$ python -q
>>> import numpy as np
>>> np.set_printoptions(precision=2, suppress=True, linewidth=120, legacy="1.25")
>>> rd = lambda a: np.round(a, 2) + 0
>>> J = np.load("out1.npy")
>>> J
array([[0., 1., 1., 1.],
       [1., 0., 1., 1.],
       [1., 1., 0., 1.],
       [1., 1., 1., 0.]])
>>> # equal to its transpose
>>> rng = np.random.default_rng(21)
>>> lab = rng.permutation(4)
>>> lab
array([0, 1, 3, 2])
>>> B = J[lab][:, lab]
>>> rd(np.sort(np.abs(np.linalg.eigvals(B))))
array([1., 1., 1., 3.])
>>> rd(np.linalg.det(B)), rd(np.linalg.det(J[lab]))
(-3.0, 3.0)
>>> np.diag(B)
array([0., 0., 0., 0.])
>>> [round(float(np.linalg.det(J[:i, :i])), 2) + 0 for i in range(1, 5)]
[0.0, -1.0, 2.0, -3.0]
>>> np.sort(np.abs(np.fft.fft(J[0]))), rd(np.sort(np.linalg.svd(J, compute_uv=False)))
(array([1., 1., 1., 3.]), array([1., 1., 1., 3.]))
>>> np.fft.fft(J[0])
array([ 3.+0.j, -1.+0.j, -1.+0.j, -1.+0.j])
>>> J @ (-1.0) ** np.arange(4)
array([-1.,  1., -1.,  1.])
>>> (J @ J)[0]
array([3., 2., 2., 2.])
>>> J @ np.ones(4)
array([3., 3., 3., 3.])
>>> np.allclose(J @ J.T, J.T @ J)
True
>>> q, evecs = np.linalg.qr(J[:, :2])[0], np.linalg.qr(J[:, 2:])[0]
>>> s = np.linalg.svd(q.T @ evecs, compute_uv=False)
>>> rd(s)
array([0.8, 0. ])
>>> B = np.array([[-2, 0, -1], [-1, 3, -2]])
>>> Z = np.kron(B, J)
>>> np.linalg.matrix_rank(Z)
8
>>> m1 = np.loadtxt("data.csv", delimiter=",")
>>> rd(m1)
array([[-0.05,  0.74,  0.67],
       [-0.05, -0.67,  0.74],
       [ 1.  ,  0.  ,  0.07]])
>>> def softmax(z):
...     e = np.exp(z - z.max(axis=-1, keepdims=True))
...     return e / e.sum(axis=-1, keepdims=True)
... 
>>> rd(softmax(m1[0] + 2))
array([0.19, 0.42, 0.39])
>>> rd(softmax(10 * m1[0]))
array([0.  , 0.66, 0.33])
>>> rd(softmax(m1[0]))
array([0.19, 0.42, 0.39])
>>> softmax(m1).sum(axis=1)
array([1., 1., 1.])
>>> scores = m1 @ m1.T / np.sqrt(3)
>>> rd(softmax(scores + np.triu(np.full(scores.shape, -np.inf), 1)))
array([[1.  , 0.  , 0.  ],
       [0.36, 0.64, 0.  ],
       [0.26, 0.26, 0.47]])
>>> softmax(scores).round(6).argmax(axis=1)
array([0, 1, 2])
>>> rd(softmax(scores)[0] @ m1)
array([0.23, 0.17, 0.53])
>>> lab = rng.permutation(3)
>>> B = m1[:, lab] * rng.choice([-1, 1], 3)
>>> rd(B)
array([[-0.05, -0.74, -0.67],
       [-0.05,  0.67, -0.74],
       [ 1.  ,  0.  , -0.07]])
>>> left, _, VT = np.linalg.svd(m1.T @ B)
>>> rd(np.linalg.lstsq(m1, B)[0])
array([[ 1.,  0.,  0.],
       [ 0., -1.,  0.],
       [ 0.,  0., -1.]])
>>> rd(left @ VT)
array([[ 1.,  0.,  0.],
       [ 0., -1.,  0.],
       [ 0.,  0., -1.]])
>>> lab
array([0, 1, 2])
>>> rd(np.abs(np.linalg.eigvals(m1)).max())
1.0
>>> rd((m1 + m1.T) / 2)
array([[-0.05,  0.35,  0.83],
       [ 0.35, -0.67,  0.37],
       [ 0.83,  0.37,  0.07]])
>>> rd(np.sort(np.abs(np.linalg.eigvals(m1))))
array([1., 1., 1.])
>>> np.allclose(m1, m1.T)
False
>>> rd((m1 - m1.T) / 2)
array([[ 0.  ,  0.39, -0.16],
       [-0.39,  0.  ,  0.37],
       [ 0.16, -0.37,  0.  ]])
>>> rd(np.linalg.det(m1))
1.0
>>> np.allclose(m1 @ m1.T, m1.T @ m1)
True
>>> B = np.array([[3], [-3], [5]])
>>> Z = np.array([[1, 2, 0]])
>>> W0 = B @ Z + 0.05 * rng.normal(size=(3, 3))
>>> rd(W0)
array([[ 3.  ,  5.96, -0.04],
       [-3.05, -6.01,  0.04],
       [ 5.03, 10.03, -0.08]])
>>> rd(np.linalg.det(m1[::-1]))
-1.0
>>> rd(np.linalg.det(2 * m1)), rd(np.linalg.det(m1))
(8.0, 1.0)
>>> rd(np.kron(np.eye(2, dtype=int), m1))
array([[-0.05,  0.74,  0.67,  0.  ,  0.  ,  0.  ],
       [-0.05, -0.67,  0.74,  0.  ,  0.  ,  0.  ],
       [ 1.  ,  0.  ,  0.07,  0.  ,  0.  ,  0.  ],
       [ 0.  ,  0.  ,  0.  , -0.05,  0.74,  0.67],
       [ 0.  ,  0.  ,  0.  , -0.05, -0.67,  0.74],
       [ 0.  ,  0.  ,  0.  ,  1.  ,  0.  ,  0.07]])
>>> rd(np.einsum("ii->", m1))
-0.65
>>> rd(np.poly(m1))
array([ 1.  ,  0.65, -0.65, -1.  ])
>>> rd(np.linalg.det(m1.T))
1.0
>>> rd(np.einsum("ij,ji->", m1, m1))
1.73
